>>> import numpy as np
>>> import numpy.linalg as la
>>> np.set_printoptions(precision=2, suppress=True, linewidth=140)
>>> feats = np.loadtxt("a.csv", delimiter=",")
>>> feats
array([[ 0.77, -0.77,  1.  , -0.2 ],
       [ 0.86, -0.69, -0.97,  0.48],
       [ 0.2 ,  0.45, -0.31, -0.1 ],
       [ 0.3 ,  0.79,  0.62, -0.35],
       [ 0.97,  0.51,  1.  , -0.36],
       [ 1.  ,  0.65,  1.  , -0.36],
       [-0.84, -0.99, -1.  ,  0.91],
       [-0.84, -0.67, -0.99,  0.38],
       [-0.97,  0.21, -1.  ,  0.14],
       [ 1.  ,  0.52,  0.99, -0.2 ],
       [-0.17, -0.3 , -0.99,  0.29],
       [ 0.9 , -0.79,  0.9 ,  0.27],
       [-0.22,  0.1 ,  0.38, -0.08],
       [-0.52, -0.84,  0.03,  0.31],
       [ 0.59, -0.24, -0.04,  0.12],
       [-1.  , -0.03, -1.  ,  0.25],
       [-0.96,  0.54, -0.5 , -0.25]])
>>> gram = np.cov(feats, rowvar=False)
>>> np.polyfit(feats[:, 1], feats[:, 0], 1)
array([0.2 , 0.08])
>>> np.argwhere(np.triu(np.abs(np.corrcoef(feats.T)) > 0.8, 1))
array([[1, 3]])
>>> feats.std(axis=0)
array([0.77, 0.59, 0.82, 0.34])
>>> np.argsort(-feats.std(axis=0).round(6), kind="stable")
array([2, 0, 1, 3])
>>> z = feats[:, 2] > np.median(feats[:, 2])
>>> u = feats[z].mean(axis=0) - feats[~z].mean(axis=0)
>>> ((feats - feats.mean(axis=0)) @ u > 0).astype(int)
array([1, 0, 0, 1, 1, 1, 0, 0, 0, 1, 0, 1, 1, 0, 1, 0, 0])
>>> np.argsort(-np.abs(u).round(6), kind="stable")
array([2, 0, 3, 1])
>>> m1 = np.load("mat.npy")
>>> m1
array([[ 1.  ,  0.  ,  0.  ],
       [ 0.  ,  0.87,  0.5 ],
       [ 0.  , -0.5 ,  0.87]])
>>> la.svd(m1, compute_uv=False)
array([1., 1., 1.])
>>> m1[:, 1] @ m1[:, 0]
np.float64(0.0)
>>> np.round(m1.T @ m1, 2) + 0
array([[1., 0., 0.],
       [0., 1., 0.],
       [0., 0., 1.]])
>>> np.round(m1 @ m1.T, 2) + 0
array([[1., 0., 0.],
       [0., 1., 0.],
       [0., 0., 1.]])
>>> rng = np.random.default_rng(81)
>>> z = rng.permutation(3)
>>> z
array([1, 0, 2])
>>> B = m1[z][:, z]
>>> np.diag(B)
array([0.87, 1.  , 0.87])
>>> B
array([[ 0.87,  0.  ,  0.5 ],
       [ 0.  ,  1.  ,  0.  ],
       [-0.5 ,  0.  ,  0.87]])
>>> np.round(np.trace(B), 2)
np.float64(2.73)
>>> np.allclose(B, m1)
False
>>> np.sort(np.abs(la.eigvals(B)))
array([1., 1., 1.])
>>> round(float(la.det(B)), 2), round(float(la.det(m1[z])), 2)
(1.0, -1.0)
